% python3 -q
>>> import numpy as np
>>> from numpy import linalg as LA
>>> np.set_printoptions(precision=2, suppress=True, linewidth=100, legacy="1.25")
>>> E = np.array([[2, 3, 4], [5, 6, 7], [8, 9, 10], [11, 12, 13]])
>>> print(E)
[[ 2  3  4]
 [ 5  6  7]
 [ 8  9 10]
 [11 12 13]]
>>> LA.norm(E, axis=0)
array([14.63, 16.43, 18.28])
>>> LA.norm(E, axis=1)
array([ 5.39, 10.49, 15.65, 20.83])
>>> print(E[2] @ E[3])
326
>>> np.round(LA.norm(E, "nuc"), 2)
29.73
>>> round(LA.norm(E, 1), 2), round(float(LA.norm(E, np.inf)), 2)
(34.0, 36.0)
>>> t = np.radians(135)
>>> R = np.eye(3)
>>> R[2, 2] = R[0, 0] = np.cos(t)
>>> R[2, 0], R[0, 2] = -np.sin(t), np.sin(t)
>>> print(R)
[[-0.71  0.    0.71]
 [ 0.    1.    0.  ]
 [-0.71  0.   -0.71]]
>>> B = E @ R.T
>>> print(np.round(LA.svd(E, compute_uv=False), 2) + 0, np.round(LA.svd(B, compute_uv=False), 2) + 0)
[28.58  1.15  0.  ] [28.58  1.15  0.  ]
>>> print(np.abs(B - E).max(axis=0))
[ 9.59  0.   29.97]
>>> np.allclose(E[:-1].T @ LA.lstsq(E[:-1].T, E[-1])[0], E[-1])
True
>>> np.unique(E.round(6), axis=0).shape
(4, 3)
>>> left, s, Vt = LA.svd(E)
>>> V = Vt[:(s > 1e-8).sum()]
>>> rng = np.random.default_rng(83576)
>>> vec = E[3] + 2 * E[2] + rng.integers(2) * np.eye(3)[0]
>>> vec
array([27., 30., 33.])
>>> np.round(LA.norm(vec - V.T @ V @ vec), 2)
0.0
>>> LA.matrix_rank(np.vstack([E, vec]))
2
>>> np.diag(V.T @ V)
array([0.83, 0.33, 0.83])
>>> G = E.T @ E
>>> np.trace(G), (E ** 2).sum()
(818, 818)
>>> G
array([[214, 240, 266],
       [240, 270, 300],
       [266, 300, 334]])
>>> np.diag(G)
array([214, 270, 334])
>>> np.round(LA.svd(E, compute_uv=False) ** 2, 2) + 0
array([816.68,   1.32,   0.  ])
>>> LA.matrix_rank(G)
2
>>> np.allclose(G, G.T)
True
>>> np.round(LA.eigvalsh(G)[::-1], 2) + 0
array([816.68,   1.32,   0.  ])
>>> X = np.load("sample9.npy")
>>> X
array([[-5, -6, -4],
       [ 3, -9,  4],
       [ 9,  4, -4]])
>>> B = X + rng.integers(-2, 3, (3, 2)) @ rng.integers(-2, 3, (2, 3))
>>> B
array([[-4, -3, -8],
       [ 3, -9,  4],
       [ 9,  8, -8]])
>>> B - X
array([[ 1,  3, -4],
       [ 0,  0,  0],
       [ 0,  4, -4]])
>>> np.abs(B - X).sum(axis=1)
array([8, 0, 8])
>>> vec = np.array([0, 1, 1])
>>> rhs = X @ vec
>>> rhs
array([-10,  -5,   0])
>>> np.round(LA.solve(X, rhs), 2) + 0
array([0., 1., 1.])
>>> np.round(LA.solve(X.T, X[1]), 2) + 0
array([0., 1., 0.])
>>> LA.solve(X, -3 * rhs)
array([ 0., -3., -3.])
>>> J = np.array([[6.0, 0.0], [0.0, 6.0]])
>>> J
array([[6., 0.],
       [0., 6.]])
>>> round(float(LA.norm(J[0], 1)), 2), round(float(LA.norm(J[0], np.inf)), 2)
(6.0, 6.0)
>>> round(LA.norm(J, "nuc"), 2)
12.0
>>> J[0] @ J[1]
0.0
>>> LA.norm(J, axis=1)
array([6., 6.])
>>> np.round(LA.norm(J) ** 2 / LA.norm(J, 2) ** 2, 2)
2.0
>>> print(round(LA.norm(J, 2), 2))
6.0
